>>> import numpy as np
>>> import numpy.linalg as la
>>> np.set_printoptions(suppress=True, linewidth=160)
>>> rnd = lambda a: np.round(a, 3) + 0
>>> X = np.load("layer2.npy")
>>> print(X)
[[ 9  0  0]
 [ 0 -3  4]
 [ 0  2  0]]
>>> r0 = np.array([2, 1])
>>> np.correlate(X[2], X[1], "full")
array([ 0,  8, -6,  0,  0])
>>> F = np.load("run4.npy")
>>> print(F)
[[-10   0  10  15 -10  15   0]
 [ -8   0   8  12  -8  12   0]
 [-10   0  10  15 -10  15   0]
 [  4   0  -4  -6   4  -6   0]
 [ -2   0   2   3  -2   3   0]]
>>> r0 = np.array([-9, -3, 8])
>>> print(np.convolve(F[2], r0))
[  90   30 -170 -165  125   15 -125  120    0]
>>> np.polyval(r0, F[2])
array([ -862,     8,  -922, -2062,  -862, -2062,     8])
>>> B = np.array([[-2, -1], [0, 3], [1, -3], [3, 3], [-3, -3], [3, -3], [3, -2]])
>>> la.matrix_rank(F @ B)
np.int64(1)
>>> np.einsum("ik,kj->ij", F, B)
array([[150,  10],
       [120,   8],
       [150,  10],
       [-60,  -4],
       [ 30,   2]])
>>> np.einsum("ij->j", F)
array([-26,   0,  26,  39, -26,  39,   0])
>>> la.matrix_rank(np.vstack([F, B.T]))
np.int64(3)
>>> np.vstack([F, B.T]).shape
(7, 7)
>>> arr = np.loadtxt("a.csv", delimiter=",")
>>> arr
array([[-5.,  0.,  0.,  0.,  0.,  0.,  0.,  0.,  0.,  0.],
       [ 4.,  5.,  0.,  0.,  0.,  0.,  0.,  0.,  0.,  0.],
       [-5., -5.,  4.,  0.,  0.,  0.,  0.,  0.,  0.,  0.],
       [ 0.,  2.,  1., -1.,  0.,  0.,  0.,  0.,  0.,  0.],
       [ 4.,  2.,  3., -2.,  0.,  0.,  0.,  0.,  0.,  0.],
       [-3., -1.,  2.,  0.,  4., -4.,  0.,  0.,  0.,  0.],
       [ 5.,  2.,  2., -2.,  4.,  5.,  2.,  0.,  0.,  0.],
       [ 5.,  1., -4., -4.,  1.,  4.,  2.,  5.,  0.,  0.],
       [-2.,  2.,  2.,  5., -1., -1.,  3., -4.,  2.,  0.],
       [ 5., -4.,  0.,  2.,  0.,  3.,  5.,  1., -2., -3.]])
>>> # looks like rank 9
>>> left, s, Vh = la.svd(arr)
>>> V = Vh[:(s > 1e-8).sum()]
>>> rng = np.random.default_rng(519)
>>> vec = arr[3] + -2 * arr[9] + rng.integers(2) * np.eye(10)[4]
>>> vec
array([-10.,  10.,   1.,  -5.,   1.,  -6., -10.,  -2.,   4.,   6.])
>>> print(rnd(la.norm(vec - V.T @ V @ vec)))
0.061
>>> print(rnd(np.diag(V.T @ V)))
[1.    1.    1.    1.    0.996 0.996 0.924 0.998 0.671 0.415]
>>> la.matrix_rank(np.vstack([arr, vec]))
np.int64(10)
>>> la.cond(arr) > 100
np.True_
>>> print(la.matrix_rank(arr, rtol=0.1))
8
>>> np.argsort(-la.norm(arr, axis=0).round(6), kind="stable")[:3]
array([0, 1, 5])
>>> rnd(la.norm(arr[2], 1)), rnd(la.norm(arr[2], np.inf))
(np.float64(14.0), np.float64(5.0))
>>> la.norm(arr, axis=1).argmax()
np.int64(7)
>>> print(rnd(la.norm(arr) ** 2 / la.norm(arr, 2) ** 2))
2.116
>>> rnd(la.norm(arr, "nuc"))
np.float64(57.95)
>>> print(rnd(la.norm(arr[2] - arr[8])))
10.863
>>> rnd(la.norm(arr, axis=0))
array([13.038,  9.165,  7.348,  7.348,  5.831,  8.185,  6.481,  6.481,  2.828,  3.   ])
>>> print(arr[2] @ arr[8])
8.0
>>> print(rnd(la.norm(arr, axis=1)))
[ 5.     6.403  8.124  2.449  5.745  6.782  9.055 10.198  8.246  9.644]
